$ ipython --no-banner

In [1]: import numpy as np

In [2]: np.set_printoptions(suppress=True, linewidth=100)

In [3]: rnd = lambda a: np.round(a, 3) + 0

In [4]: rng = np.random.default_rng(7662)

In [5]: M = rng.normal(size=(10, 7))

In [6]: M = 5 * M / np.linalg.norm(M, axis=1, keepdims=True)

In [7]: print(rnd(M))
[[ 3.592 -2.462  2.315  0.13  -0.424  0.607  0.334]
 [ 1.484 -3.145  1.909  1.296  1.844 -1.464  1.428]
 [ 2.277  1.484 -2.472  2.174 -2.277  0.406  1.194]
 [ 1.556  2.51  -1.007 -1.044 -3.632  0.414 -0.903]
 [-0.097  2.693  3.423  2.115 -0.786 -0.6    0.753]
 [-1.263 -2.296 -2.922 -1.353  0.389 -0.49   2.716]
 [-2.965 -0.25   1.911 -1.073 -1.164 -3.126  0.464]
 [-1.415  1.712 -1.48  -2.084 -3.201 -1.661 -0.726]
 [-0.681  1.728  3.13   1.49   2.944 -0.343  0.866]
 [ 0.724 -3.158  0.057  3.133 -1.919 -0.948 -0.32 ]]

In [8]: other = np.c_[M[:, :5] @ np.array([[4, 2, 4, 4, 1],
   ...:     [2, 0, 0, 2, 3],
   ...:     [0, 2, 5, 2, 2],
   ...:     [4, 3, 0, 1, 4],
   ...:     [0, 1, 3, 1, 1]]), np.array([0, 2, 0, 2, 0, 2, 2, 1, -1, 1])]

In [9]: print(rnd(other))
[[  9.963  11.78   24.67   13.779   0.931   0.   ]
 [  4.832  12.519  21.014   6.605   2.896   2.   ]
 [ 20.771   3.855 -10.084   7.028   8.205   0.   ]
 [  7.066  -5.667  -9.706   4.554  -0.738   2.   ]
 [ 13.459  12.211  14.368  13.174  22.503   0.   ]
 [-15.055 -12.039 -18.492 -16.451 -19.019   2.   ]
 [-16.654  -6.491  -5.795 -10.776  -5.35    2.   ]
 [-10.572 -15.243 -22.665 -10.482 -10.775   1.   ]
 [  6.691  12.312  21.759  11.426  19.665  -1.   ]
 [  9.114   9.042  -2.577  -2.091   1.977   1.   ]]

In [10]: print(np.linalg.matrix_rank(other))
6

In [11]: print(rnd(np.linalg.norm(other - M @ np.linalg.lstsq(M, other)[0], axis=0)))
[0.   0.   0.   0.   0.   1.99]

In [12]: P = other @ np.linalg.solve(other.T @ other, other.T)

In [13]: print(rnd(P @ other[:, 5]))
[ 0.  2.  0.  2.  0.  2.  2.  1. -1.  1.]

In [14]: print(np.allclose(P @ P, P))
True

In [15]: print(rnd(np.linalg.eigvalsh(P)))
[0. 0. 0. 0. 1. 1. 1. 1. 1. 1.]

In [16]: print(rnd(np.trace(P)))
6.0

In [17]: vec = np.array([-1, 1, 2, 2, 3, 0, -1])

In [18]: print(np.linalg.norm(M @ vec) <= np.linalg.norm(M, 2) * np.linalg.norm(vec) + 1e-9)
True

In [19]: print(rnd(M @ np.ones(7)))
[ 4.092  3.352  2.787 -2.106  7.502 -5.22  -6.203 -8.854  9.134 -2.431]

In [20]: print(np.sign((M @ vec).round(6)))
[-1.  1. -1. -1.  1. -1.  1. -1.  1. -1.]

In [21]: print(rnd(M @ np.eye(7)[1]))
[-2.462 -3.145  1.484  2.51   2.693 -2.296 -0.25   1.712  1.728 -3.158]

In [22]: print((M @ vec).argmax())
8

In [23]: u, v = M[7], M[4]

In [24]: print(rnd(u @ v))
-1.757

In [25]: print(rnd(u @ u))
25.0

In [26]: p = (u @ v) / (u @ u) * u

In [27]: print(rnd(np.linalg.norm(u + v) ** 2 + np.linalg.norm(u - v) ** 2))
100.0

In [28]: print(np.linalg.matrix_rank(np.outer(u, v)))
1

In [29]: print(rnd(v - p))
[-0.196  2.814  3.319  1.969 -1.011 -0.716  0.702]

In [30]: X = np.load("mat.npy")

In [31]: print(X)
[[ 2.192  6.023  1.77 ]
 [ 3.141  0.873 -1.331]
 [ 0.676 -6.181 -1.255]
 [ 1.48   0.614  6.814]
 [-0.242 -1.632 -0.761]
 [-5.456  4.047  0.812]
 [ 0.677 -2.356 -0.174]
 [-0.498  0.159 -0.803]
 [ 2.549 -5.207 -3.489]
 [-4.656  1.225 -0.725]
 [-0.311  3.243  2.906]
 [-0.463  2.73  -0.076]
 [-0.876 -2.358  1.743]]

In [32]: cent = X[[4, 11]].astype(float)

In [33]: for _ in range(6):
    ...:     lab = np.linalg.norm(X[:, None] - cent, axis=-1).argmin(axis=1)
    ...:     cent = np.array([X[lab == j].mean(axis=0) for j in range(2)])
    ...: 

In [34]: print(lab)
[1 0 0 1 0 1 0 0 0 1 1 1 0]

In [35]: print(rnd(cent))
[[ 0.775 -2.386 -0.867]
 [-1.202  2.98   1.917]]

In [36]: print(np.abs(cent[1] - cent[0]).argmax())
1

In [37]: print(rnd(cent[1] - cent[0]))
[-1.978  5.366  2.784]

In [38]: other = cent / np.sqrt((cent ** 2).mean(axis=1, keepdims=True))

In [39]: print(rnd(np.linalg.norm(other, axis=1)))
[1.732 1.732]

In [40]: print(np.linalg.matrix_rank(cent - cent.mean(axis=1, keepdims=True)))
2

In [41]: gram = np.cov(X, rowvar=False)

In [42]: print(rnd(np.polyfit(X[:, 0], X[:, 1], 1)))
[-0.386  0.038]

In [43]: print(rnd(np.corrcoef(X[:, 0], X[:, 1])[0, 1]))
-0.275

In [44]: print(rnd(X.std(axis=0)))
[2.432 3.422 2.43 ]

In [45]: print(np.argwhere(np.triu(np.abs(np.corrcoef(X.T)) > 0.8, 1)))
[]

In [46]: F = np.load("layer14.npy")

In [47]: print(F)
[[ 7.646  4.64   2.044  4.874  0.284  5.613]
 [ 8.043  4.229  1.939  4.761  0.178  5.748]
 [ 8.179  3.837  2.093  5.061 -0.576  5.893]
 [ 7.996  4.397  1.935  4.819  0.533  5.756]
 [-0.072  5.958  0.469  3.323  8.939  5.676]
 [ 0.108  5.852  1.136  2.979  8.781  6.348]
 [ 0.287  5.775  0.829  3.026  9.169  5.848]
 [-0.022  6.115  1.188  3.114  8.632  6.061]
 [ 8.019  4.091  6.048  1.381  5.995  3.348]
 [ 7.658  4.293  6.023  1.235  5.358  2.362]
 [ 7.819  3.885  5.736  0.732  6.091  3.375]
 [ 8.525  4.143  6.424  0.584  6.324  3.298]]

In [48]: th = np.radians(30)

In [49]: R = np.eye(6)

In [50]: R[2, 2] = R[1, 1] = np.cos(th)

In [51]: R[2, 1], R[1, 2] = -np.sin(th), np.sin(th)

In [52]: print(rnd(R))
[[ 1.     0.     0.     0.     0.     0.   ]
 [ 0.     0.866  0.5    0.     0.     0.   ]
 [ 0.    -0.5    0.866  0.     0.     0.   ]
 [ 0.     0.     0.     1.     0.     0.   ]
 [ 0.     0.     0.     0.     1.     0.   ]
 [ 0.     0.     0.     0.     0.     1.   ]]

In [53]: other = F @ R.T

In [54]: print(rnd(np.abs(other - F).max(axis=0)))
[0.    2.657 3.217 0.    0.    0.   ]

In [55]: print(rnd(np.linalg.svd(F, compute_uv=False)), rnd(np.linalg.svd(other, compute_uv=False)))
[37.783 17.555 11.505  1.145  0.791  0.468] [37.783 17.555 11.505  1.145  0.791  0.468]

In [56]: cent = F[[11, 9]].astype(float)

In [57]: for _ in range(7):
    ...:     lab = np.linalg.norm(F[:, None] - cent, axis=-1).argmin(axis=1)
    ...:     cent = np.array([F[lab == j].mean(axis=0) for j in range(2)])
    ...: 

In [58]: print(lab)
[1 1 1 1 1 1 1 1 0 0 0 0]

In [59]: print(np.bincount(lab))
[4 8]

In [60]: K = np.array([[0, 2, 1, 5, 4, 1], [5, 3, 3, 3, 2, 0], [3, 1, 2, 5, 0, 2]])

In [61]: K[-1] = K[0] + -2 * K[1]

In [62]: print(K)
[[  0   2   1   5   4   1]
 [  5   3   3   3   2   0]
 [-10  -4  -5  -1   0   1]]

In [63]: th = np.radians(90)

In [64]: R = np.eye(6)

In [65]: R[0, 0] = R[1, 1] = np.cos(th)

In [66]: R[0, 1], R[1, 0] = -np.sin(th), np.sin(th)

In [67]: print(rnd(R))
[[ 0. -1.  0.  0.  0.  0.]
 [ 1.  0.  0.  0.  0.  0.]
 [ 0.  0.  1.  0.  0.  0.]
 [ 0.  0.  0.  1.  0.  0.]
 [ 0.  0.  0.  0.  1.  0.]
 [ 0.  0.  0.  0.  0.  1.]]

In [68]: other = K @ R.T

In [69]: print(np.abs(other - K).max(axis=0))
[14.  6.  0.  0.  0.  0.]

In [70]: print(rnd(other))
[[ -2.   0.   1.   5.   4.   1.]
 [ -3.   5.   3.   3.   2.   0.]
 [  4. -10.  -5.  -1.   0.   1.]]

In [71]: print(rnd(np.linalg.det(R)), np.trace(R))
1.0 4.0

In [72]: print(np.allclose(K @ K.T, other @ other.T))
True

In [73]: m1 = np.load("dump.npy")

In [74]: print(m1)
[[13  9 12  5  9  9]
 [ 9 10 11  4 10  3]
 [12 11 13  5 11  6]
 [ 5  4  5  2  4  3]
 [ 9 10 11  4 10  3]
 [ 9  3  6  3  3  9]]

In [75]: w, vecs = np.linalg.eigh(m1)

In [76]: print(rnd(w.sum()), np.trace(m1))
57.0 57

In [77]: print(rnd(w))
[ 0.    0.    0.    0.    9.18 47.82]

In [78]: print(rnd(np.abs(vecs[:, -1])))
[0.5   0.426 0.518 0.204 0.426 0.278]

In [79]: print(rnd(vecs @ np.diag(w) @ vecs.T))
[[13.  9. 12.  5.  9.  9.]
 [ 9. 10. 11.  4. 10.  3.]
 [12. 11. 13.  5. 11.  6.]
 [ 5.  4.  5.  2.  4.  3.]
 [ 9. 10. 11.  4. 10.  3.]
 [ 9.  3.  6.  3.  3.  9.]]

In [80]: print(np.unique(w.round(6) + 0, return_counts=True)[1])
[4 1 1]

In [81]: print(rnd(np.linalg.svd(m1, compute_uv=False)))
[47.82  9.18  0.    0.    0.    0.  ]

In [82]: print(rnd(np.linalg.eigvalsh(m1 + 5 * np.eye(6))))
[ 5.    5.    5.    5.   14.18 52.82]

In [83]: def softmax(z):
    ...:     e = np.exp(z - z.max(axis=-1, keepdims=True))
    ...:     return e / e.sum(axis=-1, keepdims=True)
    ...: 

In [84]: print(rnd(softmax(m1).sum(axis=1)))
[1. 1. 1. 1. 1. 1.]

In [85]: print(rnd(softmax(10 * m1[2])))
[0. 0. 1. 0. 0. 0.]

In [86]: S = m1 @ m1.T / np.sqrt(6)

In [87]: print(rnd(softmax(S)))
[[0.037 0.    0.963 0.    0.    0.   ]
 [0.    0.    1.    0.    0.    0.   ]
 [0.    0.    1.    0.    0.    0.   ]
 [0.054 0.    0.946 0.    0.    0.   ]
 [0.    0.    1.    0.    0.    0.   ]
 [0.999 0.    0.001 0.    0.    0.   ]]

In [88]: vec = np.array([1, -2, 3, -2, -2, -2])

In [89]: print(m1 @ (2 * vec))
[-30 -24 -30 -12 -24 -18]

In [90]: print(np.sign((m1 @ vec).round(6)))
[-1 -1 -1 -1 -1 -1]

In [91]: print(np.linalg.norm(m1 @ vec) <= np.linalg.norm(m1, 2) * np.linalg.norm(vec) + 1e-9)
True

In [92]: print(m1 @ vec)
[-15 -12 -15  -6 -12  -9]

In [93]: print((m1 * vec).sum(axis=1))
[-15 -12 -15  -6 -12  -9]

In [94]: print(m1 * vec)
[[ 13 -18  36 -10 -18 -18]
 [  9 -20  33  -8 -20  -6]
 [ 12 -22  39 -10 -22 -12]
 [  5  -8  15  -4  -8  -6]
 [  9 -20  33  -8 -20  -6]
 [  9  -6  18  -6  -6 -18]]

In [95]: print(m1 @ m1)
[[581 476 589 234 476 339]
 [476 427 509 197 427 246]
 [589 509 616 241 509 321]
 [234 197 241  95 197 132]
 [476 427 509 197 427 246]
 [339 246 321 132 246 225]]

In [96]: print(np.allclose(m1, m1.T))
True

In [97]: print((m1 + m1.T) / 2)
[[13.  9. 12.  5.  9.  9.]
 [ 9. 10. 11.  4. 10.  3.]
 [12. 11. 13.  5. 11.  6.]
 [ 5.  4.  5.  2.  4.  3.]
 [ 9. 10. 11.  4. 10.  3.]
 [ 9.  3.  6.  3.  3.  9.]]

In [98]: print(rnd(np.sort(np.abs(np.linalg.eigvals(m1)))))
[ 0.    0.    0.    0.    9.18 47.82]

In [99]: J = np.load("run11.npy")

In [100]: print(J)
[[ 0.501 -0.31  -0.974 -0.226  0.996  0.879]
 [-0.98  -0.188  0.994  0.388 -0.977 -0.623]
 [-0.501 -0.438 -0.01  -0.226  0.749  0.701]
 [ 0.963  0.245  0.919 -0.74  -0.999 -0.721]
 [-0.501 -0.405 -0.786 -0.01   0.984  0.818]
 [ 0.691  0.319  0.716 -0.207 -0.979 -0.711]
 [ 0.06   0.207  0.811  0.    -0.956 -0.653]
 [-0.998  0.905  0.753  0.995 -0.706 -0.998]
 [-0.207 -0.565 -0.912 -0.3    0.996  0.939]
 [ 0.523 -0.04  -0.856 -0.1    0.898  0.493]
 [-0.515 -0.217 -0.06   0.05   0.635  0.388]
 [-0.837  0.508 -0.96   0.903  0.994 -0.438]
 [ 0.762 -0.08  -0.993 -0.08   0.998  0.821]
 [ 0.979 -0.74  -0.67  -0.96   0.617  0.976]
 [-0.927  0.856 -0.998  0.991  1.    -0.867]
 [-0.716  0.774 -0.981  0.956  0.99  -0.84 ]
 [ 0.757 -0.08  -0.834 -0.336  0.804  0.544]
 [ 0.797 -0.462  0.168 -0.789 -0.371  0.74 ]
 [-0.845  0.691 -0.89   0.938  0.951 -0.834]
 [ 0.887  0.501  0.989 -0.485 -1.    -0.952]
 [ 0.909 -0.831 -0.98  -0.919  0.999  0.996]
 [ 0.245 -0.837  0.793 -0.917 -0.226  0.96 ]
 [ 0.09  -0.438  0.774 -0.611 -0.74   0.501]
 [ 0.493 -0.05   0.975 -0.592 -0.998 -0.551]
 [ 0.629 -0.254 -0.946 -0.31   0.982  0.814]
 [-0.345 -0.686  0.95  -0.77  -0.867  0.744]
 [ 0.99  -0.388 -0.864 -0.898  0.478  0.876]
 [ 0.09   0.05   0.438 -0.07  -0.658 -0.245]
 [-0.711  0.544  0.493  0.749 -0.711 -0.883]
 [ 0.947 -0.537 -0.744 -0.867  0.686  0.915]
 [-0.735 -0.508 -0.997  0.38   1.     0.97 ]
 [-0.363  0.38  -0.862  0.675  0.925 -0.327]
 [-0.47  -0.1    0.159  0.11   0.245  0.11 ]
 [-0.856  0.454  0.89   0.706 -0.938 -0.901]
 [-0.867 -0.912 -0.757 -0.675  1.     0.997]
 [ 0.74  -0.188 -0.929 -0.354  0.957  0.749]]

In [101]: P = J @ np.linalg.solve(J.T @ J, J.T)

In [102]: print(rnd(np.trace(P)))
6.0

In [103]: vec = np.array([0, -9, 1, 7, -9, 0])

In [104]: target = J @ vec

In [105]: print(rnd(np.linalg.pinv(J) @ J))
[[1. 0. 0. 0. 0. 0.]
 [0. 1. 0. 0. 0. 0.]
 [0. 0. 1. 0. 0. 0.]
 [0. 0. 0. 1. 0. 0.]
 [0. 0. 0. 0. 1. 0.]
 [0. 0. 0. 0. 0. 1.]]

In [106]: target = target + 0.02 * rng.normal(size=36)

In [107]: print(rnd(target))
[ -8.707  14.223  -4.393   2.519  -6.053   5.238   7.54    5.94   -6.875  -9.306  -3.476  -8.173
  -9.822  -6.272 -10.728 -10.157  -9.733   2.127  -9.133   2.095  -8.923   3.974   7.109   6.269
  -9.684   9.517  -7.971   5.415   7.255  -8.16   -2.765  -7.878  -0.382  10.228  -6.262 -10.334]

In [108]: c, *_ = np.linalg.lstsq(J, target)

In [109]: print(rnd(c))
[-0.003 -9.028  1.004  7.005 -8.996 -0.018]
